$ python3 -q
>>> import numpy as np
>>> import numpy.linalg as la
>>> np.set_printoptions(suppress=True, linewidth=200)
>>> E = np.loadtxt("a.csv", delimiter=",")
>>> E
array([[ 11.4,  -4.6, -13.6,  13.7],
       [  4.7,  -1.1,  -3.6,   2.4],
       [ 12.6,  -2.9, -24.1,   3.6],
       [  8.7,  -3.2, -11. ,   3.5],
       [  4.3,  -1.8,   0.3,   4. ],
       [ 10.7,  -3.9, -13.6,   9.3],
       [  9.6,  -3.3, -15.1,   8.4],
       [  9.5,  -4.1,  -7.5,  11.1],
       [  6.4,  -2.6, -14.1,   8.6],
       [  1.1,  -2.6,  -3.9,  10.4],
       [  4. ,  -2.7,  -4.9,   9.2],
       [  6.4,  -2.2,  -4.8,   3. ],
       [ 13.3,  -4.2, -15.6,  10.6],
       [ 10.5,  -2.5, -17.7,   4.5],
       [ 10.7,  -3.4, -22.1,   7.5],
       [  1.4,  -0.4,  -3.3,   1. ],
       [  5. ,  -2.5,  -3.3,   7.4],
       [  2.8,  -2.5,  -6.3,   9.5],
       [  3.8,  -2.5,  -4.1,   8.5],
       [  8.3,  -4.2, -12.1,  12.3],
       [ 14.1,  -4.5, -14.5,   8.1],
       [ 13.6,  -3.6, -19.2,   6. ],
       [  4.6,  -2. ,  -8.1,   5.8],
       [  5.7,  -2.2,   2.2,   6.3],
       [ 12.7,  -2.5, -19.4,   1.8],
       [ 12.9,  -4.3, -11.5,   7.2],
       [ -0.7,  -1. ,  -0.9,   6.6],
       [ 13. ,  -4.3, -19.9,  11.7],
       [  7.7,  -3. ,  -8.6,   8.1],
       [  4.3,  -2.3,   4.3,   9.9],
       [  6.3,  -2.2,  -2.2,   7.2],
       [ 11.7,  -2.6, -12.5,   3.5],
       [ 12. ,  -2.2, -19.8,   1. ],
       [ 12. ,  -1.7, -23.8,  -1.2],
       [  6.8,  -3.5,  -2.6,   9.2],
       [ 11.5,  -4.1,  -8.3,   9.3],
       [  0.5,  -1.2,  -3.9,   7. ],
       [ 14.9,  -4.1, -17.8,   9.4],
       [  8.1,  -4. ,  -4.5,  10.9],
       [  7.6,  -2.5,  -7.6,   3.9],
       [  9.4,  -3.7,  -7.4,  10.6],
       [ 11.8,  -3.4, -12.7,   4.8],
       [  7.3,  -2.2, -20.9,   4.9],
       [  5.3,  -3.2,  -7.2,  10.2],
       [ 12.2,  -4.1, -15.8,   8.1],
       [  2.2,  -1.1,  -6.3,   3.9],
       [ 11.4,  -2.6, -21.3,   3.7],
       [  9.8,  -2.7, -18.8,   6.7],
       [  5.2,  -2.6,  -6.6,   8.7],
       [  1.7,  -1.3, -11.2,   6. ],
       [  7.6,  -2.4,  -8.8,   3.9]])
>>> Xs = E - E.mean(axis=0)
>>> V = la.svd(Xs)[2][:3]
>>> M2 = Xs - Xs @ V.T @ V
>>> np.round(np.cov(Xs @ V.T, rowvar=False), 1) + 0
array([[62.2,  0. ,  0. ],
       [ 0. , 12. ,  0. ],
       [ 0. ,  0. ,  5.3]])
>>> D = la.norm(E[:, None] - E[None], axis=-1)
>>> np.flatnonzero(D[41] < D.mean() / 2)
array([ 3,  5,  6, 13, 20, 25, 31, 41, 44])
>>> M2 = np.c_[E[:, :2] @ np.array([[-3, -2], [3, 2]]), np.array([-1, 2, -1, 3, -2, 1, -3, -1, 2, 2, -1, 3, -1, 0, 3, -3, -1, -2, -2, 3, -3, 0, 0, 1, 2, -3, 1, -1, 2, -1, -3, 3, 2, -2, 2, -3, 1, -1, -3, -3, 2, 3, -2, -3, -1, 3, 0, 3, 3, 3, 1])]
>>> M2.round(1)
array([[-48. , -32. ,  -1. ],
       [-17.4, -11.6,   2. ],
       [-46.5, -31. ,  -1. ],
       [-35.7, -23.8,   3. ],
       [-18.3, -12.2,  -2. ],
       [-43.8, -29.2,   1. ],
       [-38.7, -25.8,  -3. ],
       [-40.8, -27.2,  -1. ],
       [-27. , -18. ,   2. ],
       [-11.1,  -7.4,   2. ],
       [-20.1, -13.4,  -1. ],
       [-25.8, -17.2,   3. ],
       [-52.5, -35. ,  -1. ],
       [-39. , -26. ,   0. ],
       [-42.3, -28.2,   3. ],
       [ -5.4,  -3.6,  -3. ],
       [-22.5, -15. ,  -1. ],
       [-15.9, -10.6,  -2. ],
       [-18.9, -12.6,  -2. ],
       [-37.5, -25. ,   3. ],
       [-55.8, -37.2,  -3. ],
       [-51.6, -34.4,   0. ],
       [-19.8, -13.2,   0. ],
       [-23.7, -15.8,   1. ],
       [-45.6, -30.4,   2. ],
       [-51.6, -34.4,  -3. ],
       [ -0.9,  -0.6,   1. ],
       [-51.9, -34.6,  -1. ],
       [-32.1, -21.4,   2. ],
       [-19.8, -13.2,  -1. ],
       [-25.5, -17. ,  -3. ],
       [-42.9, -28.6,   3. ],
       [-42.6, -28.4,   2. ],
       [-41.1, -27.4,  -2. ],
       [-30.9, -20.6,   2. ],
       [-46.8, -31.2,  -3. ],
       [ -5.1,  -3.4,   1. ],
       [-57. , -38. ,  -1. ],
       [-36.3, -24.2,  -3. ],
       [-30.3, -20.2,  -3. ],
       [-39.3, -26.2,   2. ],
       [-45.6, -30.4,   3. ],
       [-28.5, -19. ,  -2. ],
       [-25.5, -17. ,  -3. ],
       [-48.9, -32.6,  -1. ],
       [ -9.9,  -6.6,   3. ],
       [-42. , -28. ,   0. ],
       [-37.5, -25. ,   3. ],
       [-23.4, -15.6,   3. ],
       [ -9. ,  -6. ,   3. ],
       [-30. , -20. ,   1. ]])
>>> np.round(la.lstsq(E, M2[:, 0])[0], 1) + 0
array([-3.,  3.,  0.,  0.])
>>> la.matrix_rank(M2)
np.int64(2)
>>> la.matrix_rank(np.c_[E, M2])
np.int64(5)
